In [1]: import numpy as np

In [2]: np.set_printoptions(precision=1, suppress=True, linewidth=200, floatmode="fixed")

In [3]: Q, _ = np.linalg.qr(np.array([[0.3, 1.0, -1.7, -0.7, 0.5],
   ...:     [-2.5, -1.0, -0.2, 1.0, -0.1],
   ...:     [0.4, 0.3, -0.1, 0.5, 0.7],
   ...:     [-1.8, -2.0, -2.3, 0.4, 0.2],
   ...:     [-0.6, -0.7, 0.2, 1.1, 0.3]]))

In [4]: arr = 2 * Q

In [5]: arr.round(1) + 0
Out[5]: 
array([[-0.2, -1.2, -1.5,  0.3,  0.6],
       [ 1.6, -1.1,  0.5,  0.0, -0.3],
       [-0.3,  0.0, -0.2,  1.5, -1.3],
       [ 1.1,  1.1, -1.2, -0.1, -0.2],
       [ 0.4,  0.4,  0.4,  1.3,  1.3]])

In [6]: A2 = np.array([[5, 4, 3], [0, -5, -9], [0, 4, 0], [4, 9, 0], [-7, -7, -9]])

In [7]: np.round(np.einsum("ij->j", arr), 1) + 0
Out[7]: array([ 2.6, -0.7, -1.9,  3.0,  0.0])

In [8]: np.vstack([arr, A2.T]).shape
Out[8]: (8, 5)

In [9]: np.einsum("ij,ij->i", arr, arr)
Out[9]: array([4.0, 4.0, 4.0, 4.0, 4.0])

In [10]: rng = np.random.default_rng(233387)

In [11]: z = rng.permutation(5)

In [12]: A2 = arr[:, z] * rng.choice([-1, 1], 5)

In [13]: A2.round(1) + 0
Out[13]: 
array([[ 1.5, -1.2, -0.2,  0.3,  0.6],
       [-0.5, -1.1,  1.6,  0.0, -0.3],
       [ 0.2,  0.0, -0.3,  1.5, -1.3],
       [ 1.2,  1.1,  1.1, -0.1, -0.2],
       [-0.4,  0.4,  0.4,  1.3,  1.3]])

In [14]: left, _, vt = np.linalg.svd(arr.T @ A2)

In [15]: np.round(np.linalg.lstsq(arr, A2)[0], 1) + 0
Out[15]: 
array([[ 0.0,  0.0,  1.0,  0.0,  0.0],
       [ 0.0,  1.0,  0.0,  0.0,  0.0],
       [-1.0,  0.0,  0.0,  0.0,  0.0],
       [ 0.0,  0.0,  0.0,  1.0,  0.0],
       [ 0.0,  0.0,  0.0,  0.0,  1.0]])

In [16]: z
Out[16]: array([2, 1, 0, 3, 4])

In [17]: u = np.array([7, 4, 5, 5, 7])

In [18]: A2 = arr + np.outer(u, np.eye(5)[1])

In [19]: np.linalg.matrix_rank(np.linalg.inv(A2) - np.linalg.inv(arr), tol=1e-8)
Out[19]: np.int64(1)

In [20]: proj = np.triu(np.array([[4, 4, 3, 0, -3],
    ...:     [3, 3, -3, 0, 3],
    ...:     [-5, -3, -5, 3, 4],
    ...:     [1, 0, 0, 2, 4],
    ...:     [-4, 5, 0, 4, 2]]), 1) + np.eye(5)

In [21]: A2 = proj @ arr @ np.linalg.inv(proj)

In [22]: np.poly(A2)
Out[22]: array([  1.0,   0.3,   2.1,  -4.2,  -2.2, -32.0])

In [23]: round(np.linalg.det(A2), 1)
Out[23]: np.float64(32.0)

In [24]: data = np.load("a.npy")

In [25]: data
Out[25]: 
array([[-1,  1,  0, -2, -3],
       [ 0, -3,  0,  1,  3],
       [ 0,  0, -1, -1,  1],
       [ 0,  0,  0,  3, -1],
       [ 0,  0,  0,  0, -3]])

In [26]: # triangular, det is the product of the diagonal

In [27]: np.linalg.matrix_rank(data)
Out[27]: np.int64(5)

In [28]: np.unravel_index(np.abs(data).argmax(), data.shape)
Out[28]: (np.int64(0), np.int64(4))

In [29]: data[:, 5]
---------------------------------------------------------------------------
IndexError                                Traceback (most recent call last)
Cell In[29], line 1
----> 1 data[:, 5]

IndexError: index 5 is out of bounds for axis 1 with size 5

In [30]: np.count_nonzero(data)
Out[30]: np.int64(13)

In [31]: np.round(np.linalg.norm(data), 1)
Out[31]: np.float64(7.5)

In [32]: np.abs(data).max()
Out[32]: np.int64(3)

In [33]: data.shape
Out[33]: (5, 5)

In [34]: data.mean(axis=0)
Out[34]: array([-0.2, -0.4, -0.2,  0.2, -0.6])
